$ python -q
>>> import numpy as np
>>> np.set_printoptions(precision=1, suppress=True, linewidth=120)
>>> rng = np.random.default_rng(7210)
>>> E = np.eye(8, dtype=int)[rng.permutation(8)]
>>> E
array([[0, 1, 0, 0, 0, 0, 0, 0],
       [0, 0, 0, 0, 0, 0, 1, 0],
       [0, 0, 0, 1, 0, 0, 0, 0],
       [1, 0, 0, 0, 0, 0, 0, 0],
       [0, 0, 0, 0, 0, 0, 0, 1],
       [0, 0, 1, 0, 0, 0, 0, 0],
       [0, 0, 0, 0, 1, 0, 0, 0],
       [0, 0, 0, 0, 0, 1, 0, 0]])
>>> np.allclose(E @ E.T, E.T @ E)
True
>>> np.linalg.determinant(E)
Traceback (most recent call last):
  File "<python-input-6>", line 1, in <module>
    np.linalg.determinant(E)
    ^^^^^^^^^^^^^^^^^^^^^
AttributeError: module 'numpy.linalg' has no attribute 'determinant'
>>> idx = rng.permutation(8)
>>> Y = E[:, idx] * rng.choice([-1, 1], 8)
>>> Y
array([[ 0,  0, -1,  0,  0,  0,  0,  0],
       [ 0,  0,  0, -1,  0,  0,  0,  0],
       [ 1,  0,  0,  0,  0,  0,  0,  0],
       [ 0,  0,  0,  0,  0,  0, -1,  0],
       [ 0,  0,  0,  0,  1,  0,  0,  0],
       [ 0,  1,  0,  0,  0,  0,  0,  0],
       [ 0,  0,  0,  0,  0,  0,  0, -1],
       [ 0,  0,  0,  0,  0, -1,  0,  0]])
>>> U, _, VT = np.linalg.svd(E.T @ Y)
>>> np.linalg.lstsq(E, Y)[0]
array([[ 0.,  0.,  0.,  0.,  0.,  0., -1.,  0.],
       [ 0.,  0., -1.,  0.,  0.,  0.,  0.,  0.],
       [ 0.,  1.,  0.,  0.,  0.,  0.,  0.,  0.],
       [ 1.,  0.,  0.,  0.,  0.,  0.,  0.,  0.],
       [ 0.,  0.,  0.,  0.,  0.,  0.,  0., -1.],
       [ 0.,  0.,  0.,  0.,  0., -1.,  0.,  0.],
       [ 0.,  0.,  0., -1.,  0.,  0.,  0.,  0.],
       [ 0.,  0.,  0.,  0.,  1.,  0.,  0.,  0.]])
>>> E[:, 2] @ E[:, 3]
np.int64(0)
>>> F = np.load("arr.npy")
>>> F
array([[ 0,  0,  2, -1,  0,  0,  1],
       [ 0,  0, -1, -2,  3,  3,  1],
       [-2,  1,  0, -2, -2,  0,  2],
       [ 1,  2,  2,  0,  2, -3,  0],
       [ 0, -3,  2, -2,  0, -1,  4],
       [ 0, -3,  0,  3,  1,  0,  1],
       [-1, -1, -2,  0, -4, -1,  0]])
>>> Y = F + rng.integers(-2, 3, (7, 6)) @ rng.integers(-2, 3, (6, 7))
>>> print(Y)
[[  2  -3  -1   2   5   3   1]
 [ -2   2   1   2   3  -2   7]
 [ -7   7  -6  -7  -9  -4   7]
 [ 10  -2   9   0   6   4 -10]
 [  6  -9  12   6   8   1   0]
 [-10  -2  -4   1  -5 -12   4]
 [ -3  -6  -1  -7  -9  -7 -14]]
>>> np.round(np.linalg.svd(Y - F, compute_uv=False), 1) + 0
array([31.8, 20.4, 13. ,  6.9,  1.5,  0.1,  0. ])
>>> np.abs(Y - F).sum(axis=1)
array([19, 21, 38, 41, 44, 38, 40])
>>> np.linalg.matrix_rank(Y - F, tol=1e-8)
np.int64(6)
>>> f = np.array([0, -4, -2])
>>> np.correlate(F[2], F[1], "full")
array([ -2,  -5,  -3,   5,  -8, -13,   0,  12,   8,  -4,  -2,   0,   0])
>>> np.array([np.convolve(row, f, "same") for row in F])
array([[  0,   0,  -8,   0,   2,   0,  -4],
       [  0,   0,   4,  10,  -8, -18, -10],
       [  8,   0,  -2,   8,  12,   4,  -8],
       [ -4, -10, -12,  -4,  -8,   8,   6],
       [  0,  12,  -2,   4,   4,   4, -14],
       [  0,  12,   6, -12, -10,  -2,  -4],
       [  4,   6,  10,   4,  16,  12,   2]])
>>> np.polyval(f, F[2])
array([  6,  -6,  -2,   6,   6,  -2, -10])
>>> round(np.abs(np.linalg.eigvals(F)).max(), 1)
np.float64(6.5)
>>> np.linalg.matrix_power(F, 3)
array([[   0,    8,  -47,   42,  -17,   15,  -53],
       [  -8,    0,    0,   61, -112,  -97,  -35],
       [  47,    0,    0,   83,   87,    6,  -65],
       [ -42,  -61,  -83,    0,  -81,   70,    9],
       [  17,  112,  -87,   81,    0,   28, -174],
       [ -15,   97,   -6,  -70,  -28,    0,  -26],
       [  53,   35,   65,   -9,  174,   26,    0]])
>>> U, sigma, VT = np.linalg.svd(F)
>>> evecs = VT[:(sigma > 1e-8).sum()]
>>> vec = F[2] + -2 * F[0] + rng.integers(2) * np.eye(7)[0]
>>> vec
array([-1.,  1., -4.,  0., -2.,  0.,  0.])
>>> np.linalg.matrix_rank(np.vstack([F, vec]))
np.int64(7)
>>> f = np.array([-1, -1, -2, -2, 2, -1, -1, 1, 0, 2])
>>> J = f[np.abs(np.subtract.outer(np.arange(10), np.arange(10)))]
>>> print(J)
[[-1 -1 -2 -2  2 -1 -1  1  0  2]
 [-1 -1 -1 -2 -2  2 -1 -1  1  0]
 [-2 -1 -1 -1 -2 -2  2 -1 -1  1]
 [-2 -2 -1 -1 -1 -2 -2  2 -1 -1]
 [ 2 -2 -2 -1 -1 -1 -2 -2  2 -1]
 [-1  2 -2 -2 -1 -1 -1 -2 -2  2]
 [-1 -1  2 -2 -2 -1 -1 -1 -2 -2]
 [ 1 -1 -1  2 -2 -2 -1 -1 -1 -2]
 [ 0  1 -1 -1  2 -2 -2 -1 -1 -1]
 [ 2  0  1 -1 -1  2 -2 -2 -1 -1]]
>>> Y = np.array([[5, 5, -3],
...     [0, 5, -2],
...     [-4, 5, -5],
...     [-3, 1, -4],
...     [5, 2, 0],
...     [-5, 5, -5],
...     [5, 5, -4],
...     [1, -3, 4],
...     [-4, 4, -5],
...     [4, -2, 5]])
>>> np.einsum("ij->j", J)
array([ -3,  -6,  -8, -11,  -8,  -8, -11,  -8,  -6,  -3])
>>> np.einsum("ij,ij->i", J, J)
array([21, 18, 22, 25, 28, 28, 25, 22, 18, 21])
>>> np.einsum("ik,kj->ij", J, Y)
array([[ 28, -35,  46],
       [-25,  -9,   3],
       [ 14, -28,  25],
       [ -6, -56,  45],
       [ -3, -12,   2],
       [ 18, -25,  38],
       [-18, -17,   8],
       [ -7, -19,   1],
       [ 16, -16,  21],
       [-18,  16, -17]])
>>> Y @ J
Traceback (most recent call last):
  File "<python-input-38>", line 1, in <module>
    Y @ J
    ~~^~~
ValueError: matmul: Input operand 1 has a mismatch in its core dimension 0, with gufunc signature (n?,k),(k,m?)->(n?,m?) (size 10 is different from 3)
>>> m1 = np.loadtxt("w.csv", delimiter=",")
>>> m1
array([[ 0.5, -0.5, -3.6,  3.6,  1.5,  2.2, -1.9],
       [-0.5,  1.9, -1.5, -0.4, -2.1,  2.1,  4.2],
       [-3.6, -1.5, -3.7,  0.5, -2.3, -6.5, -0.5],
       [ 3.6, -0.4,  0.5, -4. , -0.5, -1.7,  0.6],
       [ 1.5, -2.1, -2.3, -0.5,  6.8, -0.6, -0.2],
       [ 2.2,  2.1, -6.5, -1.7, -0.6,  0.4,  1.2],
       [-1.9,  4.2, -0.5,  0.6, -0.2,  1.2, -5.9]])
>>> U, sigma, VT = np.linalg.svd(m1)
>>> np.argmax(sigma[:-1] / (sigma[1:] + 1e-6)) + 1
np.int64(6)
>>> Y = U[:, :6] @ np.diag(sigma[:6]) @ VT[:6]
>>> print(round(np.abs(m1 - Y).max(), 1))
0.0
>>> Y
array([[ 0.5, -0.5, -3.6,  3.6,  1.5,  2.2, -1.9],
       [-0.5,  1.9, -1.5, -0.4, -2.1,  2.1,  4.2],
       [-3.6, -1.5, -3.7,  0.5, -2.3, -6.5, -0.5],
       [ 3.6, -0.4,  0.5, -4. , -0.5, -1.7,  0.6],
       [ 1.5, -2.1, -2.3, -0.5,  6.8, -0.6, -0.2],
       [ 2.2,  2.1, -6.5, -1.7, -0.6,  0.4,  1.2],
       [-1.9,  4.2, -0.5,  0.6, -0.2,  1.2, -5.9]])
>>> print([round(float(np.linalg.det(m1[:i, :i])), 2) + 0 for i in range(1, 8)])
[0.46, 0.59, -33.48, 240.04, 1513.02, -4546.25, 0.0]
>>> try:
...     np.linalg.cholesky(m1)
... except np.linalg.LinAlgError as e:
...     print("failed:", e)
... 
failed: Matrix is not positive definite
>>> rank = np.linalg.matrix_rank(m1)
>>> print(rank)
6
>>> null = np.linalg.svd(m1)[2][rank:].T
>>> null[:, 0] / null[np.abs(null[:, 0]).round(6).argmax(), 0]
array([ 0.7,  1. ,  0.3,  1. ,  0.3, -0.8,  0.4])
>>> [int(np.linalg.matrix_rank(m1[:i])) for i in range(1, len(m1) + 1)]
[1, 2, 3, 4, 5, 6, 6]
>>> [int(np.linalg.matrix_rank(m1[:, :j + 1])) for j in range(7)]
[1, 2, 3, 4, 5, 6, 6]
>>> [int(np.linalg.matrix_rank(np.delete(m1, i, axis=0))) for i in range(7)]
[6, 6, 6, 6, 6, 6, 6]
>>> def softmax(z):
...     e = np.exp(z - z.max(axis=-1, keepdims=True))
...     return e / e.sum(axis=-1, keepdims=True)
... 
>>> print(np.round(softmax(m1[6] + -3), 1) + 0)
[0.  0.9 0.  0.  0.  0.  0. ]
>>> softmax(m1).sum(axis=1)
array([1., 1., 1., 1., 1., 1., 1.])
>>> np.round(softmax(m1[6]), 1) + 0
array([0. , 0.9, 0. , 0. , 0. , 0. , 0. ])
>>> S = m1 @ m1.T / np.sqrt(7)
>>> print(np.round(softmax(S + np.triu(np.full(S.shape, -np.inf), 1)), 1) + 0)
[[1. 0. 0. 0. 0. 0. 0.]
 [0. 1. 0. 0. 0. 0. 0.]
 [0. 0. 1. 0. 0. 0. 0.]
 [0. 0. 0. 1. 0. 0. 0.]
 [0. 0. 0. 0. 1. 0. 0.]
 [0. 0. 0. 0. 0. 1. 0.]
 [0. 0. 0. 0. 0. 0. 1.]]
>>> softmax(S).round(6).argmax(axis=1)
array([0, 1, 2, 3, 4, 5, 6])
>>> print(softmax(S)[6] @ m1)
[-1.9  4.2 -0.5  0.6 -0.2  1.2 -5.9]
>>> Y = np.array([[-2, 2, 2, 2], [-5, 2, -4, 5], [5, 3, -4, -4], [2, 3, -3, 3]])
>>> K = np.triu(Y, 1)
>>> K
array([[ 0,  2,  2,  2],
       [ 0,  0, -4,  5],
       [ 0,  0,  0, -4],
       [ 0,  0,  0,  0]])
>>> w, evecs = np.linalg.eigh(m1)
>>> vec = np.array([0, 0, 4, 4, 0, 2, 5])
>>> round(float(vec @ m1 @ vec / (vec @ vec)), 1), round(w[0], 1), np.round(w[-1], 1)
(-5.8, np.float64(-9.0), np.float64(9.0))
>>> round(float(vec @ m1 @ vec), 1)
-353.6
>>> (np.sign(evecs[:, -1].round(6)) == np.sign(evecs[0, -1].round(6))).astype(int)
array([1, 0, 0, 1, 1, 1, 0])
>>> np.allclose(K, K.T)
False
>>> assert K == K.T
Traceback (most recent call last):
  File "<python-input-72>", line 1, in <module>
    assert K == K.T
           ^^^^^^^^
ValueError: The truth value of an array with more than one element is ambiguous. Use a.any() or a.all()
>>> np.sort(np.abs(np.linalg.eigvals(K)))
array([0., 0., 0., 0.])
>>> np.trace(K)
np.int64(0)
>>> K.inv()
Traceback (most recent call last):
  File "<python-input-75>", line 1, in <module>
    K.inv()
    ^^^^^
AttributeError: 'numpy.ndarray' object has no attribute 'inv'
>>> X = np.load("m.npy")
>>> X
array([[0, 1, 1, 0, 0],
       [1, 0, 1, 1, 1],
       [1, 1, 0, 0, 0],
       [0, 1, 0, 0, 1],
       [0, 1, 0, 1, 0]])
>>> # symmetric, so the eigenvalues are real
>>> gram = X.T @ X
>>> np.linalg.matrix_rank(gram)
np.int64(5)
>>> np.diag(gram)
array([2, 4, 2, 2, 2])
>>> np.allclose(gram, gram.T)
True
>>> print(np.trace(gram), (X ** 2).sum())
12 12
>>> np.linalg.svd(X, compute_uv=False) ** 2
array([6.6, 2.4, 1. , 1. , 1. ])
>>> idx = rng.permutation(5)
>>> idx
array([1, 3, 2, 4, 0])
>>> Y = X[idx][:, idx]
>>> np.allclose(Y, X)
False
>>> np.sort(np.abs(np.linalg.eigvals(Y)))
array([1. , 1. , 1. , 1.6, 2.6])
>>> np.trace(Y)
np.int64(0)
>>> np.diag(Y)
array([0, 0, 0, 0, 0])
>>> M = np.load("mat.npy")
>>> M.round(1) + 0
array([[-0.1,  1.5,  1.4, -1.4,  0.1,  0. , -0.8,  1.4],
       [-0.9, -1. , -1.1,  0.6, -0.9, -0.4,  0.9, -1.9],
       [-0.5,  1.5,  1.4, -1.6, -0.2, -0.2, -0.7,  1.2],
       [ 1.7,  0.1,  0.4,  0.5,  1.4,  0.7, -0.7,  1.7],
       [ 1.8, -0.3,  0. ,  0.9,  1.4,  0.8, -0.5,  1.4],
       [-1.8,  0.5,  0.1, -1.1, -1.4, -0.8,  0.4, -1.2],
       [-1.8,  0.5,  0.1, -1.1, -1.4, -0.8,  0.4, -1.3],
       [-0.7, -1.1, -1.3,  0.9, -0.7, -0.3,  0.9, -1.9],
       [ 0.9, -1.5, -1.3,  1.8,  0.5,  0.4,  0.5, -0.7],
       [-0.4,  1.5,  1.4, -1.6, -0.1, -0.1, -0.7,  1.3],
       [ 0.6,  1.2,  1.3, -0.9,  0.6,  0.3, -0.9,  1.8],
       [ 0.9, -1.5, -1.3,  1.8,  0.5,  0.4,  0.5, -0.7],
       [-1.8,  0.5,  0.1, -1.1, -1.4, -0.8,  0.4, -1.3]])
>>> # rank 2
>>> U, sigma, VT = np.linalg.svd(M)
>>> sigma.round(1) + 0
array([8. , 7.3, 0. , 0. , 0. , 0. , 0. , 0. ])
>>> Y = U[:, :2] @ np.diag(sigma[:2]) @ VT[:2]
>>> round(float(np.abs(M - Y).max()), 1)
0.0
>>> np.linalg.matrix_rank(M, rtol=0.05)
np.int64(2)
>>> Y.round(1) + 0
array([[-0.1,  1.5,  1.4, -1.4,  0.1,  0. , -0.8,  1.4],
       [-0.9, -1. , -1.1,  0.6, -0.9, -0.4,  0.9, -1.9],
       [-0.5,  1.5,  1.4, -1.6, -0.2, -0.2, -0.7,  1.2],
       [ 1.7,  0.1,  0.4,  0.5,  1.4,  0.7, -0.7,  1.7],
       [ 1.8, -0.3,  0. ,  0.9,  1.4,  0.8, -0.5,  1.4],
       [-1.8,  0.5,  0.1, -1.1, -1.4, -0.8,  0.4, -1.2],
       [-1.8,  0.5,  0.1, -1.1, -1.4, -0.8,  0.4, -1.3],
       [-0.7, -1.1, -1.3,  0.9, -0.7, -0.3,  0.9, -1.9],
       [ 0.9, -1.5, -1.3,  1.8,  0.5,  0.4,  0.5, -0.7],
       [-0.4,  1.5,  1.4, -1.6, -0.1, -0.1, -0.7,  1.3],
       [ 0.6,  1.2,  1.3, -0.9,  0.6,  0.3, -0.9,  1.8],
       [ 0.9, -1.5, -1.3,  1.8,  0.5,  0.4,  0.5, -0.7],
       [-1.8,  0.5,  0.1, -1.1, -1.4, -0.8,  0.4, -1.3]])
